In [1]: import numpy as np

In [2]: np.set_printoptions(suppress=True, linewidth=160)

In [3]: E = np.load("data.npy")

In [4]: print(E)
[[0 2 2 4 0 1 2]
 [1 2 0 4 1 1 1]
 [0 1 1 2 0 2 0]
 [1 0 2 0 1 2 2]
 [1 1 2 2 2 0 0]
 [2 1 1 2 1 0 2]
 [0 2 1 4 2 1 1]]

In [5]: # null space of dimension 1

In [6]: U, s, Vh = np.linalg.svd(E)

In [7]: vecs = Vh[:(s > 1e-8).sum()]

In [8]: rng = np.random.default_rng(93723)

In [9]: x = E[6] + 5 * E[4] + rng.integers(2) * np.eye(7)[3]

In [10]: print(x)
[ 5.  7. 11. 15. 12.  1.  1.]

In [11]: print(round(float(np.linalg.norm(x - vecs.T @ vecs @ x)), 2))
0.45

In [12]: print(np.round(vecs.T @ vecs, 2) + 0)
[[1.  0.  0.  0.  0.  0.  0. ]
 [0.  0.2 0.  0.4 0.  0.  0. ]
 [0.  0.  1.  0.  0.  0.  0. ]
 [0.  0.4 0.  0.8 0.  0.  0. ]
 [0.  0.  0.  0.  1.  0.  0. ]
 [0.  0.  0.  0.  0.  1.  0. ]
 [0.  0.  0.  0.  0.  0.  1. ]]

In [13]: rank = np.linalg.matrix_rank(E)

In [14]: print(rank)
6

In [15]: N = np.linalg.svd(E)[2][rank:].T

In [16]: print(N.shape)
(7, 1)

In [17]: print([int(np.linalg.matrix_rank(np.delete(E, i, axis=0))) for i in range(7)])
[6, 6, 6, 6, 6, 6, 6]

In [18]: print(np.round(E @ N, 2) + 0)
[[0.]
 [0.]
 [0.]
 [0.]
 [0.]
 [0.]
 [0.]]

In [19]: print([int(np.linalg.matrix_rank(E[:i])) for i in range(1, len(E) + 1)])
[1, 2, 3, 4, 5, 6, 6]

In [20]: print(np.linalg.matrix_rank(E.T @ E), np.linalg.matrix_rank(E @ E.T))
6 6

In [21]: feats = 4 * np.eye(3) + np.ones((3, 3))

In [22]: print(feats)
[[5. 1. 1.]
 [1. 5. 1.]
 [1. 1. 5.]]

In [23]: # equal to its transpose

In [24]: Lm = np.linalg.cholesky(feats)

In [25]: print(np.linalg.eigvalsh(feats).min() > 0)
True

In [26]: print(feats / np.sqrt(np.outer(np.diag(feats), np.diag(feats))))
[[1.  0.2 0.2]
 [0.2 1.  0.2]
 [0.2 0.2 1. ]]
